$ python3 -q
>>> import numpy as np
>>> import numpy.linalg as la
>>> np.set_printoptions(precision=3, suppress=True, linewidth=100)
>>> def rd(a):
...     return np.round(a, 3) + 0
... 
>>> J = np.loadtxt("m.csv", delimiter=",")
>>> J
array([[ 1.744, -2.31 , -3.503,  0.547,  0.671,  3.19 ,  2.235,  0.909, -2.139, -1.821],
       [-1.149, -2.822, -0.56 ,  2.096,  0.518,  1.714, -3.937,  2.011,  0.881, -1.308],
       [-0.119, -0.438, -1.942,  4.7  , -0.466,  1.138,  1.051, -2.217,  3.87 ,  1.251],
       [-0.338, -0.099, -1.65 , -0.721,  0.083, -1.313, -0.005,  1.52 , -2.298, -1.8  ],
       [ 0.632, -0.103,  2.773, -3.675, -0.67 ,  4.417,  1.243, -0.72 ,  0.988,  1.414],
       [ 0.558, -0.174, -4.415,  3.202,  1.06 , -1.278, -2.79 ,  0.092, -2.485,  0.803],
       [-3.148,  0.308,  3.233, -2.582,  0.257,  2.232,  1.515, -1.765,  4.486,  0.797],
       [ 3.333,  0.266, -1.873,  3.93 , -0.984, -1.863,  0.037,  0.154,  1.312,  0.245],
       [-0.504,  0.787,  1.499, -1.393, -1.923,  0.428,  1.124,  1.012,  0.476, -1.293],
       [ 1.758, -0.232,  1.055, -1.316,  0.485, -2.649,  1.993,  1.485, -0.908, -0.133],
       [-2.339, -3.408, -0.181,  0.883, -0.784, -3.657, -2.186,  0.228,  2.019, -3.081],
       [ 0.567, -1.477, -4.617, -0.499,  0.837,  2.317, -0.972, -0.994,  2.103,  0.4  ],
       [-0.313,  1.339,  0.323,  2.451,  1.864,  0.299, -0.475, -0.953,  1.379,  0.487],
       [ 1.287,  0.29 ,  0.122, -1.569,  0.172,  2.194,  0.275,  4.205,  1.356, -1.479],
       [ 1.029, -1.102, -2.188, -4.147, -0.65 , -2.202,  3.14 , -3.427, -2.657, -0.149],
       [ 0.518,  1.819,  0.067, -0.541, -0.222,  0.61 ,  0.723, -1.893,  0.65 ,  2.355],
       [ 0.39 , -0.89 , -3.774,  1.74 ,  0.465, -1.732,  0.316,  1.704, -4.167, -0.382],
       [-0.009,  1.434,  1.588, -0.269, -1.629, -0.246, -1.959,  0.699, -3.606,  0.539],
       [ 0.948, -1.518, -1.112,  3.255, -0.349,  0.664, -0.601, -0.079, -2.854, -2.393],
       [-1.085,  1.366, -1.643,  4.444,  0.436, -4.081,  2.93 ,  3.678,  2.089, -0.579],
       [-0.354,  3.11 , -3.14 ,  4.547, -1.882,  2.483,  2.46 ,  0.02 , -4.004,  2.728],
       [-2.061, -2.029,  2.426,  0.129, -0.721, -3.019,  0.809,  1.552, -0.449, -1.262],
       [ 2.064, -2.16 ,  2.539,  0.797,  2.092,  4.119, -1.415, -0.498, -1.558,  0.291],
       [ 0.678,  0.016,  5.566, -0.581,  0.398,  4.629,  0.409, -0.406, -3.898, -0.23 ],
       [ 0.641, -0.135, -4.24 , -4.758,  0.142,  2.087,  1.299, -0.036, -1.882, -0.262],
       [-1.381, -0.347,  4.601, -1.047, -1.376,  1.94 ,  0.077, -0.983,  1.272,  0.456]])
>>> A2 = np.c_[J[:, :9] @ np.array([[1, 2, 2, 2, 0, 1, 1, 1, 0],
...     [2, 1, 0, 2, 0, 1, 0, 1, 2],
...     [0, 0, 0, 2, 2, 2, 0, 1, 1],
...     [0, 1, 0, 1, 2, 1, 1, 0, 2],
...     [1, 0, 0, 0, 1, 1, 1, 2, 2],
...     [2, 1, 0, 1, 1, 2, 2, 2, 1],
...     [0, 0, 1, 1, 0, 1, 0, 2, 1],
...     [0, 0, 1, 2, 2, 1, 1, 0, 0],
...     [2, 1, 0, 2, 0, 2, 1, 0, 2]]), np.array([0, 2, 3, 2, 0, 3, 3, -3, -3, 0, -3, 0, 1, -1, 3, -2, -1, -3, -1, 2, -2, 3, -3, 0, -2, 0])]
>>> rd(A2)
array([[ -0.103,   2.776,   6.632,  -4.626,  -0.233,  -1.108,   8.112,   8.123,  -4.54 ,   0.   ],
       [ -1.085,  -0.429,  -4.224,  -3.405,   9.326,   0.787,   7.785,  -7.941,  -1.437,   2.   ],
       [  8.555,   9.032,  -1.404,   5.197,   1.754,   8.643,   8.044,   0.947,  15.579,   3.   ],
       [ -7.675,  -5.107,   0.839,  -7.769,  -2.932, -10.082,  -4.38 ,  -4.557,  -9.038,   2.   ],
       [ 10.566,   2.891,   1.787,   9.125,   0.503,  13.063,   5.389,  13.282,   1.513,   0.   ],
       [ -6.256,   0.381,  -1.582, -13.714,  -2.46 , -14.408,  -0.129, -10.047,  -5.277,   3.   ],
       [ 11.161,  -1.852,  -6.546,   7.393,   0.261,  14.487,   1.712,   8.401,  11.918,   3.   ],
       [  1.779,  10.311,   6.857,   8.488,   1.575,   1.888,   4.019,  -3.894,   5.349,  -3.   ],
       [  0.955,  -0.71 ,   1.128,   6.699,   0.741,   3.909,  -1.476,   1.04 ,  -1.055,  -3.   ],
       [ -5.335,  -1.589,   6.994,   4.344,   0.284,  -0.831,  -3.794,   2.239,  -3.543,   0.   ],
       [-13.215,  -8.841,  -6.636, -12.322,  -2.581, -11.244,  -7.307, -19.182,  -8.604,  -3.   ],
       [  7.29 ,   3.578,  -0.832,  -7.99 ,  -9.066,  -2.932,   6.648,  -1.163,  -1.344,   0.   ],
       [  7.585,   4.842,  -2.054,   5.825,   5.805,   7.915,   5.026,   4.725,  14.213,   1.   ],
       [  9.139,   4.845,   7.054,  15.42 ,   7.882,  12.004,   9.839,   6.981,   3.089,  -1.   ],
       [-11.543,  -8.05 ,   1.771, -19.899, -22.376, -19.251, -14.256,  -1.685, -18.362,   3.   ],
       [  6.454,   3.574,  -0.134,   3.114,  -4.346,   3.058,  -0.268,   4.626,   4.812,  -2.   ],
       [-12.723,  -4.269,   2.8  , -13.15 ,  -1.927, -15.621,  -3.332,  -6.176, -10.894,  -1.   ],
       [ -6.474,  -2.705,  -1.278,  -2.262,   2.161,  -6.261,  -5.306,  -4.655,  -8.757,  -3.   ],
       [ -6.817,   1.443,   1.216,  -5.912,   4.443,  -4.948,   2.249,  -2.254,  -3.981,  -1.   ],
       [ -1.901,   1.648,   4.438,  12.103,   9.313,   4.499,   1.4  ,  -2.792,  13.876,   2.   ],
       [  0.942,   5.428,   1.772,   0.754,   3.455,  -1.421,   3.293,   5.738,   5.345,  -2.   ],
       [-13.776,  -9.49 ,  -1.761,  -3.203,   4.474,  -4.405,  -7.588,  -7.526,  -5.924,   3.   ],
       [  4.958,   5.326,   2.215,   4.275,  11.887,  11.08 ,  11.135,  12.035,   3.585,  -3.   ],
       [  2.57 ,   1.522,   1.359,   8.369,  14.185,  13.108,   5.449,  17.132,   2.474,   0.   ],
       [  0.923,  -3.406,   2.545, -12.676, -15.839, -10.917,  -1.719,   3.322, -14.12 ,  -2.   ],
       [  2.973,  -0.944,  -3.668,   7.294,   5.706,  10.569,   0.365,   4.155,   3.622,   0.   ]])
>>> la.matrix_rank(A2)
np.int64(10)
>>> rd(la.norm(la.qr(J)[0].T @ A2, axis=0) ** 2 / ((A2 ** 2).sum(axis=0) + 1e-12))
array([1.   , 1.   , 1.   , 1.   , 1.   , 1.   , 1.   , 1.   , 1.   , 0.424])
>>> rd(la.lstsq(J, A2[:, 0])[0])
array([1., 2., 0., 0., 1., 2., 0., 0., 2., 0.])
>>> la.matrix_rank(np.c_[J, A2])
np.int64(11)
